>>> import numpy as np
>>> from numpy import linalg as LA
>>> np.set_printoptions(precision=3, suppress=True, linewidth=120, legacy="1.25")
>>> sig = 10 * 0.2 ** np.arange(6)
>>> rng = np.random.default_rng(546)
>>> mat = rng.normal(size=(13, 6)) * rng.permutation(sig)
>>> mat.round(3) + 0
array([[  0.   ,   0.871,  -2.265,  -0.008,   0.012,  -0.291],
       [  0.002,  -7.79 ,   2.661,   0.011,   0.023,  -0.108],
       [ -0.001,   0.652,  -0.772,  -0.038,  -0.014,  -0.368],
       [  0.007,  12.753,   0.019,   0.093,  -0.012,  -0.675],
       [ -0.008,   1.168,  -0.756,  -0.002,   0.002,   0.885],
       [  0.   ,  -6.452,   3.102,  -0.003,   0.021,   0.699],
       [ -0.002, -17.418,   0.66 ,  -0.018,  -0.016,  -0.021],
       [  0.005,  -4.461,  -0.403,   0.052,   0.005,   0.017],
       [ -0.001,   9.613,   0.957,   0.028,   0.011,   0.311],
       [ -0.004,   0.45 ,   0.736,  -0.161,   0.022,   0.252],
       [  0.   ,  -8.728,  -1.563,   0.058,  -0.007,   0.153],
       [  0.001,  -2.947,   2.662,   0.006,   0.002,   0.24 ],
       [  0.   , -18.188,   3.489,   0.023,  -0.018,  -0.732]])
>>> C = mat[[12, 4]].astype(float)
>>> for _ in range(3):
...     z = LA.norm(mat[:, None] - C, axis=-1).argmin(axis=1)
...     C = np.array([mat[z == j].mean(axis=0) for j in range(2)])
... 
>>> z
array([1, 1, 1, 1, 1, 1, 0, 1, 1, 1, 1, 1, 0])
>>> C.round(3) + 0
array([[ -0.001, -17.803,   2.074,   0.002,  -0.017,  -0.376],
       [  0.   ,  -0.443,   0.398,   0.003,   0.006,   0.101]])
>>> np.abs(C[1] - C[0]).argmax()
1
>>> C[1] - C[0]
array([ 0.001, 17.36 , -1.676,  0.001,  0.023,  0.478])
>>> np.bincount(z)
array([ 2, 11])
>>> A = np.load("w.npy")
>>> A
array([[ 0.41 ,  0.246, -0.082, -0.082,  0.41 ],
       [ 0.246,  0.148, -0.049, -0.049,  0.246],
       [-0.082, -0.049,  0.016,  0.016, -0.082],
       [-0.082, -0.049,  0.016,  0.016, -0.082],
       [ 0.41 ,  0.246, -0.082, -0.082,  0.41 ]])
>>> hat = np.triu(np.array([[2, 3, 0, 3, 0],
...     [2, 3, 1, 2, 1],
...     [2, 0, 1, 1, 2],
...     [1, 0, 3, 3, 3],
...     [1, 2, 1, 1, 3]]), 1) + np.eye(5)
>>> B = hat @ A @ LA.inv(hat)
>>> LA.matrix_rank(B)
1
>>> round(float(np.trace(B)), 3), np.trace(A)
(1.0, 1.0)
>>> round(float(LA.det(B)), 3)
-0.0
>>> K = np.loadtxt("data.csv", delimiter=",")
>>> K
array([[ 8.   ,  4.511, -0.196,  0.084],
       [ 8.   ,  6.569,  1.145,  1.365],
       [ 8.   ,  2.831,  3.182,  1.025],
       [ 8.   ,  4.844,  1.833,  1.096],
       [ 8.   , -2.389,  2.503, -1.017],
       [ 8.   ,  7.826,  3.418,  2.794],
       [ 8.   ,  4.938,  5.735,  2.862],
       [ 8.   ,  5.411,  3.918,  2.211],
       [ 8.   ,  4.904,  1.926,  1.158],
       [ 8.   ,  3.101,  6.809,  2.727],
       [ 8.   ,  3.911,  4.535,  1.986],
       [ 8.   ,  8.716,  8.34 ,  5.279],
       [ 8.   ,  2.116,  3.779,  1.052],
       [ 8.   ,  4.638,  1.185,  0.739],
       [ 8.   ,  4.046,  6.999,  3.126],
       [ 8.   ,  4.146,  2.469,  1.146],
       [ 8.   ,  4.7  ,  2.578,  1.379],
       [ 8.   ,  2.37 ,  1.985,  0.339],
       [ 8.   ,  2.451,  0.068, -0.486],
       [ 8.   ,  7.693,  4.595,  3.273],
       [ 8.   ,  3.39 ,  3.913,  1.536],
       [ 8.   , -2.402, -2.433, -3.215],
       [ 8.   ,  6.258,  3.374,  2.252],
       [ 8.   ,  1.104,  3.628,  0.647],
       [ 8.   , -6.61 , -1.022, -3.991],
       [ 8.   ,  6.666,  5.141,  3.173],
       [ 8.   ,  7.017,  2.345,  2.048]])
>>> blk = np.stack([K, -3 * K, K[::-1]])
>>> LA.norm(blk, axis=(1, 2))
array([ 54.398, 163.194,  54.398])
>>> (blk @ K.T).shape
(3, 27, 27)
>>> LA.matrix_rank(blk)
array([3, 3, 3])
>>> np.einsum("bij,cij->bc", blk, blk)
array([[ 2959.14 , -8877.42 ,  2361.153],
       [-8877.42 , 26632.26 , -7083.46 ],
       [ 2361.153, -7083.46 ,  2959.14 ]])
>>> W0 = np.loadtxt("sample18.csv", delimiter=",")
>>> W0
array([[ -2.635,   9.648,  -3.142, -25.49 ],
       [-17.875, -16.628,   2.069,   6.351],
       [ -5.033,  -8.013,   9.48 ,  47.542],
       [-11.651,  10.187,  -4.685,  15.715],
       [ -4.158,   1.586,   1.775, -15.09 ],
       [ -5.593,  12.81 ,  -4.067,  23.398],
       [ 12.288,   0.018,   2.131,   9.159],
       [  8.324,  -0.664,  -2.671,  36.947],
       [ -9.197,  -9.164,  13.611,   0.913],
       [-14.564,   0.875,   5.49 ,  -6.288],
       [  5.097,   8.933,  13.129,   9.235],
       [-20.478, -17.131,   5.678,  22.448],
       [ -9.5  ,   7.657,  -4.506,  -4.362],
       [  4.684,  12.139,   0.521,  -6.979],
       [ -4.813,  12.016,   4.889, -25.585],
       [-19.396,   8.413, -10.347, -32.654],
       [-10.909,  -6.457,   3.815, -29.396],
       [  0.358,   2.266,  -1.442,  -8.686],
       [ -8.304, -17.528,  -6.927, -24.722],
       [ 10.309,  -4.776,  -2.094,  56.629],
       [ -8.965,  10.093,   4.327,  10.129]])
>>> Xs = W0 - W0.mean(axis=1)
Traceback (most recent call last):
  File "<python-input-30>", line 1, in <module>
    Xs = W0 - W0.mean(axis=1)
         ~~~^~~~~~~~~~~~~~~~~
ValueError: operands could not be broadcast together with shapes (21,4) (21,) 
>>> Xs = W0 - W0.mean(axis=0)
>>> U, sig, Vh = LA.svd(Xs, full_matrices=False)
>>> (np.sign(U[:, 0]) == np.sign(U[0, 0])).astype(int)
array([1, 0, 0, 0, 1, 0, 0, 0, 1, 1, 0, 0, 1, 1, 1, 1, 1, 1, 1, 0, 0])
>>> np.abs(Vh[0]).argmax()
3
>>> Vh[0] * np.sign(Vh[0, np.abs(Vh[0]).argmax()])
array([ 0.143, -0.081,  0.055,  0.985])
>>> LA.matrix_rank(Xs)
4
>>> np.abs(U[:, 0]).argmax()
19
>>> np.round(Xs.mean(axis=0), 3) + 0
array([0., 0., 0., 0.])
>>> sig
array([113.519,  49.562,  33.324,  26.425])
>>> dist = LA.norm(W0[:, None] - W0[None], axis=-1)
>>> dist.mean(axis=1).argmax()
19
>>> np.flatnonzero(dist[11] < dist.mean() / 2)
array([ 1, 11])
>>> (dist + 1e9 * np.eye(21)).round(6).argmin(axis=1)
array([14, 11, 19,  5, 17,  3, 10, 19,  9, 12,  6,  1, 17, 17,  0,  0, 18,  4, 16,  7,  3])
>>> blk = np.stack([W0, 5 * W0, W0[::-1]])
>>> LA.norm(blk, axis=(1, 2))
array([134.028, 670.142, 134.028])
>>> np.einsum("bij,cij->bc", blk, blk)
array([[ 17963.621,  89818.105,  -2588.836],
       [ 89818.105, 449090.526, -12944.181],
       [ -2588.836, -12944.181,  17963.621]])
>>> LA.matrix_rank(blk.reshape(3, -1))
2
>>> blk.shape
(3, 21, 4)
>>> J = np.load("run3.npy")
>>> J
array([[-0.077, -0.771,  0.41 , -0.101, -0.46 , -0.101],
       [ 0.503,  0.262, -0.17 , -0.463, -0.474, -0.458],
       [-0.503, -0.169, -0.736, -0.273, -0.266,  0.176],
       [-0.348,  0.534,  0.399,  0.004, -0.559,  0.349],
       [-0.542,  0.143,  0.053,  0.236,  0.019, -0.792],
       [ 0.271, -0.048, -0.315,  0.803, -0.425,  0.014]])
>>> x0 = np.array([4, 4, -3, -4, -2, 3])
>>> rhs = J @ x0
>>> c, lr = np.zeros(6), 1 / LA.norm(J, 2) ** 2
>>> for i in range(6):
...     c -= lr * J.T @ (J @ c - rhs)
...     if i % 2 == 0: print(i, round(LA.norm(J @ c - rhs), 3))
... 
0 0.0
2 0.0
4 0.0
>>> c
array([ 4.,  4., -3., -4., -2.,  3.])
>>> LA.norm(J, axis=0)
array([1., 1., 1., 1., 1., 1.])
>>> np.round(J.T @ J, 3) + 0
array([[1., 0., 0., 0., 0., 0.],
       [0., 1., 0., 0., 0., 0.],
       [0., 0., 1., 0., 0., 0.],
       [0., 0., 0., 1., 0., 0.],
       [0., 0., 0., 0., 1., 0.],
       [0., 0., 0., 0., 0., 1.]])
>>> B = LA.inv(J)
>>> B
array([[-0.077,  0.503, -0.503, -0.348, -0.542,  0.271],
       [-0.771,  0.262, -0.169,  0.534,  0.143, -0.048],
       [ 0.41 , -0.17 , -0.736,  0.399,  0.053, -0.315],
       [-0.101, -0.463, -0.273,  0.004,  0.236,  0.803],
       [-0.46 , -0.474, -0.266, -0.559,  0.019, -0.425],
       [-0.101, -0.458,  0.176,  0.349, -0.792,  0.014]])
>>> np.round(J @ B, 3) + 0
array([[1., 0., 0., 0., 0., 0.],
       [0., 1., 0., 0., 0., 0.],
       [0., 0., 1., 0., 0., 0.],
       [0., 0., 0., 1., 0., 0.],
       [0., 0., 0., 0., 1., 0.],
       [0., 0., 0., 0., 0., 1.]])
>>> round(float(LA.det(J) * LA.det(B)), 3)
1.0
>>> round(float(LA.cond(J)), 3)
1.0
>>> x0 = np.array([3, 1, -2, -2, -2, 3])
>>> rhs = J @ x0
>>> rhs
array([-1.002,  2.613,  1.401,  0.848, -4.474,  0.681])
>>> np.round(LA.solve(J, J[:, 5]), 3) + 0
array([0., 0., 0., 0., 0., 1.])
>>> LA.solve(J, rhs)
array([ 3.,  1., -2., -2., -2.,  3.])
>>> np.round(LA.solve(J.T, J[4]), 3) + 0
array([0., 0., 0., 0., 1., 0.])
>>> LA.solve(J, 5 * rhs)
array([ 15.,   5., -10., -10., -10.,  15.])
>>> r0 = np.array([-3, -3, 1])
>>> np.round(np.correlate(J[3], J[0], "full"), 3) + 0
array([ 0.035,  0.106, -0.251, -0.381,  0.501,  0.   , -0.451, -0.299,  0.573, -0.226, -0.027])
>>> np.cross(J[3, :3], J[0, :3])
array([0.526, 0.112, 0.31 ])
>>> m1 = np.load("case4.npy")
>>> m1
array([[ 20,   7,   2,   9,   3],
       [ -4, -24,  -1,  -4,  -2],
       [ -6,  -3, -11,   0,   5],
       [  8,  -3,  -5, -21,   3],
       [  3,  -8,   8,  -4,  30]])
>>> def softmax(z):
...     e = np.exp(z - z.max(axis=-1, keepdims=True))
...     return e / e.sum(axis=-1, keepdims=True)
... 
>>> softmax(m1).sum(axis=1)
array([1., 1., 1., 1., 1.])
>>> np.round(softmax(m1[4]), 3) + 0
array([0., 0., 0., 0., 1.])
>>> S = m1 @ m1.T / np.sqrt(5)
>>> np.round(softmax(S + np.triu(np.full(S.shape, -np.inf), 1)), 3) + 0
array([[1., 0., 0., 0., 0.],
       [0., 1., 0., 0., 0.],
       [0., 0., 1., 0., 0.],
       [0., 0., 0., 1., 0.],
       [0., 0., 0., 0., 1.]])
>>> softmax(S).round(6).argmax(axis=1)
array([0, 1, 2, 3, 4])
>>> np.round(softmax(S), 3) + 0
array([[1., 0., 0., 0., 0.],
       [0., 1., 0., 0., 0.],
       [0., 0., 1., 0., 0.],
       [0., 0., 0., 1., 0.],
       [0., 0., 0., 0., 1.]])
